$ python3 -q
>>> import numpy as np
>>> import numpy.linalg as la
>>> np.set_printoptions(suppress=True, linewidth=120)
>>> rnd = lambda a: np.round(a, 3) + 0
>>> X = np.loadtxt("a.csv", delimiter=",")
>>> rnd(X)
array([[-0.577, -0.602,  0.194, -0.517],
       [ 0.577,  0.177,  0.28 , -0.746],
       [ 0.577, -0.779, -0.086,  0.23 ],
       [ 0.   ,  0.   ,  0.936,  0.351]])
>>> la.matrix_rank(X)
np.int64(4)
>>> rnd(la.norm(X))
np.float64(2.0)
>>> rnd(X - X[0])
array([[ 0.   ,  0.   ,  0.   ,  0.   ],
       [ 1.155,  0.779,  0.086, -0.23 ],
       [ 1.155, -0.177, -0.28 ,  0.746],
       [ 0.577,  0.602,  0.743,  0.868]])
>>> rnd(X.mean(axis=0))
array([ 0.144, -0.301,  0.331, -0.171])
>>> np.unravel_index(np.abs(X).argmax(), X.shape)
(np.int64(3), np.int64(2))
>>> rnd(np.diff(X, axis=0))
array([[ 1.155,  0.779,  0.086, -0.23 ],
       [ 0.   , -0.956, -0.366,  0.976],
       [-0.577,  0.779,  1.022,  0.121]])
>>> W0 = np.array([[0.0, 0.0, 0.0, -1.0],
...     [0.0, 0.0, -1.0, 0.0],
...     [0.0, -1.0, 0.0, 0.0],
...     [-1.0, 0.0, 0.0, 0.0]])
>>> W0
array([[ 0.,  0.,  0., -1.],
       [ 0.,  0., -1.,  0.],
       [ 0., -1.,  0.,  0.],
       [-1.,  0.,  0.,  0.]])
>>> rnd(la.norm(W0, axis=0))
array([1., 1., 1., 1.])
>>> W0[:, 1] @ W0[:, 2]
np.float64(0.0)
>>> B = la.inv(W0)
>>> rnd(la.cond(W0))
np.float64(1.0)
>>> rnd(la.slogdet(W0)[0])
np.float64(1.0)
>>> rnd(la.det(W0) * la.det(B))
np.float64(1.0)
>>> (np.abs(B) > 1e-9).astype(int)
array([[0, 0, 0, 1],
       [0, 0, 1, 0],
       [0, 1, 0, 0],
       [1, 0, 0, 0]])
>>> W0 @ B
array([[1., 0., 0., 0.],
       [0., 1., 0., 0.],
       [0., 0., 1., 0.],
       [0., 0., 0., 1.]])
>>> B
array([[-0., -0., -0., -1.],
       [-0., -0., -1., -0.],
       [-0., -1., -0., -0.],
       [-1., -0., -0., -0.]])
>>> rnd(la.det(W0) * B)
array([[ 0.,  0.,  0., -1.],
       [ 0.,  0., -1.,  0.],
       [ 0., -1.,  0.,  0.],
       [-1.,  0.,  0.,  0.]])
